>>> import numpy as np
>>> np.set_printoptions(suppress=True, linewidth=160)
>>> rd = lambda a: np.round(a, 2) + 0
>>> X = np.load("sample4.npy")
>>> X
array([[-0.1 , -4.29,  1.6 ],
       [ 1.6 ,  3.09, -0.9 ],
       [-0.6 ,  3.45, -1.1 ],
       [-0.8 , -0.6 ,  0.1 ],
       [-0.4 ,  5.31, -1.8 ],
       [-1.3 ,  0.  ,  0.  ],
       [-1.1 , -2.94,  0.9 ],
       [-0.1 , -7.41,  2.4 ],
       [ 0.3 ,  4.77, -1.5 ],
       [-0.8 , -2.96,  1.1 ],
       [-1.8 ,  3.44, -0.9 ],
       [-1.4 , -6.33,  2.1 ],
       [-1.4 , -2.01,  0.7 ],
       [-0.5 , -5.46,  1.7 ],
       [ 0.1 ,  2.04, -0.6 ],
       [ 1.5 , -1.37,  0.3 ],
       [-0.5 ,  2.75, -1.  ],
       [-1.7 ,  0.57, -0.3 ],
       [ 1.1 , -2.4 ,  0.6 ],
       [ 0.2 ,  5.75, -1.9 ],
       [-0.4 , -0.63,  0.3 ],
       [ 0.2 , -0.37,  0.2 ],
       [ 0.4 ,  1.68, -0.6 ]])
>>> # column 1 dominates
>>> Xc = (X - X.mean(axis=0)) / X.std(axis=0)
>>> np.argwhere(np.abs(Xc) > 2)
array([[1, 0]])
>>> beta = np.linalg.lstsq(np.delete(Xc, 0, axis=1), Xc[:, 0])[0]
>>> np.abs(beta).argmax()
np.int64(1)
>>> print(rd(beta))
[-2.16 -2.31]
>>> M = np.load("mat.npy")
>>> M
array([[ 4.,  2., -2.],
       [ 0., -4.,  0.],
       [ 0.,  0.,  2.]])
>>> P = np.triu(np.array([[5, -1, -2], [-2, 3, 0], [5, -4, -5]]), 1) + np.eye(3)
>>> out = P @ M @ np.linalg.inv(P)
>>> np.poly(out)
array([  1.,  -2., -16.,  32.])
>>> np.linalg.matrix_rank(out)
np.int64(3)
>>> np.trace(out), np.trace(M)
(np.float64(2.0), np.float64(2.0))
>>> print(rd(np.linalg.matrix_power(M - np.diag(np.diag(M)), 3)))
[[0. 0. 0.]
 [0. 0. 0.]
 [0. 0. 0.]]
>>> np.linalg.matrix_rank(M - M[0, 0] * np.eye(3))
np.int64(2)
>>> m1 = np.load("dump.npy")
>>> m1
array([[7, 8, 6],
       [5, 6, 4],
       [7, 8, 6]])
>>> # row 2 repeats row 0
>>> U, sigma, Vt = np.linalg.svd(m1)
>>> print(rd(sigma))
[19.36  0.36  0.  ]
>>> out = U[:, :2] @ np.diag(sigma[:2]) @ Vt[:2]
>>> np.linalg.matrix_rank(m1, rtol=0.05)
np.int64(1)
>>> print(np.linalg.matrix_rank(out))
2
>>> rd(np.linalg.norm(m1 - out) / np.linalg.norm(m1))
np.float64(0.0)
>>> np.linalg.cond(m1) > 100
np.True_
>>> rd(np.linalg.norm(m1, 2) / np.linalg.norm(m1))
np.float64(1.0)
>>> print(np.linalg.matrix_rank(m1, rtol=0.1))
1
>>> x = np.array([2, 0, 0])
>>> a = np.maximum(m1 @ x, 0)
>>> np.flatnonzero(a > 1e-9)
array([0, 1, 2])
>>> a
array([14, 10, 14])
>>> np.maximum(m1 @ (3 * x), 0)
array([42, 30, 42])
>>> gram = m1.T @ m1
>>> np.allclose(gram, gram.T)
True
>>> gram
array([[123, 142, 104],
       [142, 164, 120],
       [104, 120,  88]])
>>> np.trace(gram), (m1 ** 2).sum()
(np.int64(375), np.int64(375))
>>> (m1 @ m1.T).shape
(3, 3)
>>> data = np.tanh(np.array([[-0.3],
...     [-1.6],
...     [0.2],
...     [-1.4],
...     [1.0],
...     [0.6],
...     [-0.5],
...     [0.4],
...     [2.5],
...     [-0.7],
...     [-0.3],
...     [-0.5],
...     [1.2],
...     [0.2],
...     [0.4],
...     [2.1],
...     [1.2],
...     [0.0],
...     [-1.4]]) @ np.array([[0.7, 1.7, 0.5]]))
>>> rd(data)
array([[-0.21, -0.47, -0.15],
       [-0.81, -0.99, -0.66],
       [ 0.14,  0.33,  0.1 ],
       [-0.75, -0.98, -0.6 ],
       [ 0.6 ,  0.94,  0.46],
       [ 0.4 ,  0.77,  0.29],
       [-0.34, -0.69, -0.24],
       [ 0.27,  0.59,  0.2 ],
       [ 0.94,  1.  ,  0.85],
       [-0.45, -0.83, -0.34],
       [-0.21, -0.47, -0.15],
       [-0.34, -0.69, -0.24],
       [ 0.69,  0.97,  0.54],
       [ 0.14,  0.33,  0.1 ],
       [ 0.27,  0.59,  0.2 ],
       [ 0.9 ,  1.  ,  0.78],
       [ 0.69,  0.97,  0.54],
       [ 0.  ,  0.  ,  0.  ],
       [-0.75, -0.98, -0.6 ]])
>>> Xc = X - X.mean(axis=0)
>>> U, sigma, Vt = np.linalg.svd(Xc, full_matrices=False)
>>> rd((sigma ** 2).sum() ** 2 / (sigma ** 4).sum())
np.float64(1.11)
>>> print(np.linalg.matrix_rank(Xc))
3
>>> rd(Vt[0] * np.sign(Vt[0, np.abs(Vt[0]).argmax()]))
array([ 0.04,  0.95, -0.31])
>>> print(np.searchsorted(np.cumsum(sigma ** 2) / (sigma ** 2).sum(), 0.9) + 1)
1
>>> rd(sigma)
array([18.37,  4.35,  0.47])
>>> rd(np.abs(Vt[-1]))
array([0.02, 0.31, 0.95])
>>> dist = np.linalg.norm(data[:, None] - data[None], axis=-1)
>>> np.linalg.matrix_rank(dist ** 2)
np.int64(5)
>>> np.flatnonzero(dist[4] < dist.mean() / 2)
array([ 4,  5,  7,  8, 12, 14, 15, 16])
>>> print(rd(dist[:5, :5]))
[[0.   0.95 0.9  0.88 1.73]
 [0.95 0.   1.79 0.08 2.64]
 [0.9  1.79 0.   1.73 0.85]
 [0.88 0.08 1.73 0.   2.58]
 [1.73 2.64 0.85 2.58 0.  ]]
>>> blk = np.stack([data, 2 * data, data[::-1]])
>>> np.linalg.matrix_rank(blk)
array([3, 3, 3])
>>> rd(np.linalg.norm(blk, axis=(1, 2)))
array([4.54, 9.09, 4.54])
